In [1]: import numpy as np

In [2]: np.set_printoptions(precision=3, suppress=True, linewidth=100, legacy="1.25")

In [3]: data = np.array([[0, 2, 3, 3, 0, 0, 2, 2],
   ...:     [0, 2, 3, 2, 1, 3, 1, 0],
   ...:     [0, 1, 0, 2, 2, 3, 1, 3],
   ...:     [3, 2, 0, 3, 1, 1, 0, 0],
   ...:     [3, 1, 2, 3, 2, 3, 3, 2],
   ...:     [3, 2, 2, 3, 1, 2, 3, 2],
   ...:     [2, 1, 2, 0, 0, 3, 0, 2],
   ...:     [2, 1, 3, 3, 3, 1, 1, 3],
   ...:     [2, 2, 0, 0, 0, 3, 1, 2],
   ...:     [0, 3, 3, 1, 2, 3, 3, 1],
   ...:     [3, 0, 2, 2, 2, 2, 2, 3],
   ...:     [3, 3, 3, 2, 0, 0, 2, 1],
   ...:     [1, 3, 0, 0, 0, 1, 1, 1]])

In [4]: data[6] = data[5]

In [5]: print(data)
[[0 2 3 3 0 0 2 2]
 [0 2 3 2 1 3 1 0]
 [0 1 0 2 2 3 1 3]
 [3 2 0 3 1 1 0 0]
 [3 1 2 3 2 3 3 2]
 [3 2 2 3 1 2 3 2]
 [3 2 2 3 1 2 3 2]
 [2 1 3 3 3 1 1 3]
 [2 2 0 0 0 3 1 2]
 [0 3 3 1 2 3 3 1]
 [3 0 2 2 2 2 2 3]
 [3 3 3 2 0 0 2 1]
 [1 3 0 0 0 1 1 1]]

In [6]: data.sum(axis=0)
Out[6]: array([23, 24, 23, 27, 15, 24, 23, 22])

In [7]: print(np.count_nonzero(data))
84

In [8]: np.abs(data).max()
Out[8]: 3

In [9]: np.unravel_index(np.abs(data).argmax(), data.shape)
Out[9]: (0, 2)

In [10]: B = np.c_[data[:, :3] @ np.array([[3, 0, 1], [3, 1, 3], [0, 0, 3]]), np.array([2, 0, 3, 0, 0, 9, 9, 4, 7, 7, 9, 2, 3])]

In [11]: B
Out[11]: 
array([[ 6,  2, 15,  2],
       [ 6,  2, 15,  0],
       [ 3,  1,  3,  3],
       [15,  2,  9,  0],
       [12,  1, 12,  0],
       [15,  2, 15,  9],
       [15,  2, 15,  9],
       [ 9,  1, 14,  4],
       [12,  2,  8,  7],
       [ 9,  3, 18,  7],
       [ 9,  0,  9,  9],
       [18,  3, 21,  2],
       [12,  3, 10,  3]])

In [12]: np.round(np.linalg.lstsq(data, B[:, 0])[0], 3) + 0
Out[12]: array([3., 3., 0., 0., 0., 0., 0., 0.])

In [13]: np.linalg.matrix_rank(B)
Out[13]: 4

In [14]: print(np.round(np.linalg.norm(B - data @ np.linalg.lstsq(data, B)[0], axis=0), 3) + 0)
[0.    0.    0.    8.352]

In [15]: J = np.load("block4.npy")

In [16]: J
Out[16]: 
array([[0, 2, 0, 2, 2],
       [0, 1, 1, 3, 1],
       [0, 3, 0, 2, 3],
       [0, 3, 3, 2, 3],
       [2, 2, 3, 0, 1],
       [2, 2, 1, 2, 1],
       [3, 3, 1, 3, 1]])

In [17]: B = np.array([[-1, 2], [1, 0], [1, 0], [1, 3], [1, 1]])

In [18]: np.einsum("ij,ij->i", J, J)
Out[18]: array([12, 12, 22, 31, 18, 14, 29])

In [19]: np.vstack([J, B.T]).shape
Out[19]: (9, 5)

In [20]: print(B.T @ J.T)
[[ 6  6  8 11  4  4  5]
 [ 8 10  9  9  5 11 16]]

In [21]: M = np.load("arr.npy")

In [22]: M
Out[22]: 
array([[1.   , 0.9  , 0.81 , 0.729, 0.656, 0.59 , 0.531, 0.478, 0.43 , 0.387, 0.349, 0.314],
       [0.9  , 1.   , 0.9  , 0.81 , 0.729, 0.656, 0.59 , 0.531, 0.478, 0.43 , 0.387, 0.349],
       [0.81 , 0.9  , 1.   , 0.9  , 0.81 , 0.729, 0.656, 0.59 , 0.531, 0.478, 0.43 , 0.387],
       [0.729, 0.81 , 0.9  , 1.   , 0.9  , 0.81 , 0.729, 0.656, 0.59 , 0.531, 0.478, 0.43 ],
       [0.656, 0.729, 0.81 , 0.9  , 1.   , 0.9  , 0.81 , 0.729, 0.656, 0.59 , 0.531, 0.478],
       [0.59 , 0.656, 0.729, 0.81 , 0.9  , 1.   , 0.9  , 0.81 , 0.729, 0.656, 0.59 , 0.531],
       [0.531, 0.59 , 0.656, 0.729, 0.81 , 0.9  , 1.   , 0.9  , 0.81 , 0.729, 0.656, 0.59 ],
       [0.478, 0.531, 0.59 , 0.656, 0.729, 0.81 , 0.9  , 1.   , 0.9  , 0.81 , 0.729, 0.656],
       [0.43 , 0.478, 0.531, 0.59 , 0.656, 0.729, 0.81 , 0.9  , 1.   , 0.9  , 0.81 , 0.729],
       [0.387, 0.43 , 0.478, 0.531, 0.59 , 0.656, 0.729, 0.81 , 0.9  , 1.   , 0.9  , 0.81 ],
       [0.349, 0.387, 0.43 , 0.478, 0.531, 0.59 , 0.656, 0.729, 0.81 , 0.9  , 1.   , 0.9  ],
       [0.314, 0.349, 0.387, 0.43 , 0.478, 0.531, 0.59 , 0.656, 0.729, 0.81 , 0.9  , 1.   ]])

In [23]: # symmetric

In [24]: rng = np.random.default_rng(925)

In [25]: z = rng.permutation(12)

In [26]: B = M[:, z] * rng.choice([-1, 1], 12)

In [27]: B
Out[27]: 
array([[ 0.531, -0.656, -0.314, -0.9  , -0.478,  0.387,  0.81 , -0.729, -0.43 ,  0.349, -1.   ,
         0.59 ],
       [ 0.59 , -0.729, -0.349, -1.   , -0.531,  0.43 ,  0.9  , -0.81 , -0.478,  0.387, -0.9  ,
         0.656],
       [ 0.656, -0.81 , -0.387, -0.9  , -0.59 ,  0.478,  1.   , -0.9  , -0.531,  0.43 , -0.81 ,
         0.729],
       [ 0.729, -0.9  , -0.43 , -0.81 , -0.656,  0.531,  0.9  , -1.   , -0.59 ,  0.478, -0.729,
         0.81 ],
       [ 0.81 , -1.   , -0.478, -0.729, -0.729,  0.59 ,  0.81 , -0.9  , -0.656,  0.531, -0.656,
         0.9  ],
       [ 0.9  , -0.9  , -0.531, -0.656, -0.81 ,  0.656,  0.729, -0.81 , -0.729,  0.59 , -0.59 ,
         1.   ],
       [ 1.   , -0.81 , -0.59 , -0.59 , -0.9  ,  0.729,  0.656, -0.729, -0.81 ,  0.656, -0.531,
         0.9  ],
       [ 0.9  , -0.729, -0.656, -0.531, -1.   ,  0.81 ,  0.59 , -0.656, -0.9  ,  0.729, -0.478,
         0.81 ],
       [ 0.81 , -0.656, -0.729, -0.478, -0.9  ,  0.9  ,  0.531, -0.59 , -1.   ,  0.81 , -0.43 ,
         0.729],
       [ 0.729, -0.59 , -0.81 , -0.43 , -0.81 ,  1.   ,  0.478, -0.531, -0.9  ,  0.9  , -0.387,
         0.656],
       [ 0.656, -0.531, -0.9  , -0.387, -0.729,  0.9  ,  0.43 , -0.478, -0.81 ,  1.   , -0.349,
         0.59 ],
       [ 0.59 , -0.478, -1.   , -0.349, -0.656,  0.81 ,  0.387, -0.43 , -0.729,  0.9  , -0.314,
         0.531]])

In [28]: U, _, Vh = np.linalg.svd(M.T @ B)

In [29]: np.round(U @ Vh, 3) + 0
Out[29]: 
array([[ 0.,  0.,  0.,  0.,  0.,  0.,  0.,  0.,  0.,  0., -1.,  0.],
       [ 0.,  0.,  0., -1.,  0.,  0.,  0.,  0.,  0.,  0.,  0.,  0.],
       [ 0.,  0.,  0.,  0.,  0.,  0.,  1.,  0.,  0.,  0.,  0.,  0.],
       [ 0.,  0.,  0.,  0.,  0.,  0.,  0., -1.,  0.,  0.,  0.,  0.],
       [ 0., -1.,  0.,  0.,  0.,  0.,  0.,  0.,  0.,  0.,  0.,  0.],
       [ 0.,  0.,  0.,  0.,  0.,  0.,  0.,  0.,  0.,  0.,  0.,  1.],
       [ 1.,  0.,  0.,  0.,  0.,  0.,  0.,  0.,  0.,  0.,  0.,  0.],
       [ 0.,  0.,  0.,  0., -1.,  0.,  0.,  0.,  0.,  0.,  0.,  0.],
       [ 0.,  0.,  0.,  0.,  0.,  0.,  0.,  0., -1.,  0.,  0.,  0.],
       [ 0.,  0.,  0.,  0.,  0.,  1.,  0.,  0.,  0.,  0.,  0.,  0.],
       [ 0.,  0.,  0.,  0.,  0.,  0.,  0.,  0.,  0.,  1.,  0.,  0.],
       [ 0.,  0., -1.,  0.,  0.,  0.,  0.,  0.,  0.,  0.,  0.,  0.]])

In [30]: z
Out[30]: array([ 6,  4, 11,  1,  7,  9,  2,  3,  8, 10,  0,  5])

In [31]: np.round(np.linalg.lstsq(M, B)[0], 3) + 0
Out[31]: 
array([[ 0.,  0.,  0.,  0.,  0.,  0.,  0.,  0.,  0.,  0., -1.,  0.],
       [ 0.,  0.,  0., -1.,  0.,  0.,  0.,  0.,  0.,  0.,  0.,  0.],
       [ 0.,  0.,  0.,  0.,  0.,  0.,  1.,  0.,  0.,  0.,  0.,  0.],
       [ 0.,  0.,  0.,  0.,  0.,  0.,  0., -1.,  0.,  0.,  0.,  0.],
       [ 0., -1.,  0.,  0.,  0.,  0.,  0.,  0.,  0.,  0.,  0.,  0.],
       [ 0.,  0.,  0.,  0.,  0.,  0.,  0.,  0.,  0.,  0.,  0.,  1.],
       [ 1.,  0.,  0.,  0.,  0.,  0.,  0.,  0.,  0.,  0.,  0.,  0.],
       [ 0.,  0.,  0.,  0., -1.,  0.,  0.,  0.,  0.,  0.,  0.,  0.],
       [ 0.,  0.,  0.,  0.,  0.,  0.,  0.,  0., -1.,  0.,  0.,  0.],
       [ 0.,  0.,  0.,  0.,  0.,  1.,  0.,  0.,  0.,  0.,  0.,  0.],
       [ 0.,  0.,  0.,  0.,  0.,  0.,  0.,  0.,  0.,  1.,  0.,  0.],
       [ 0.,  0., -1.,  0.,  0.,  0.,  0.,  0.,  0.,  0.,  0.,  0.]])
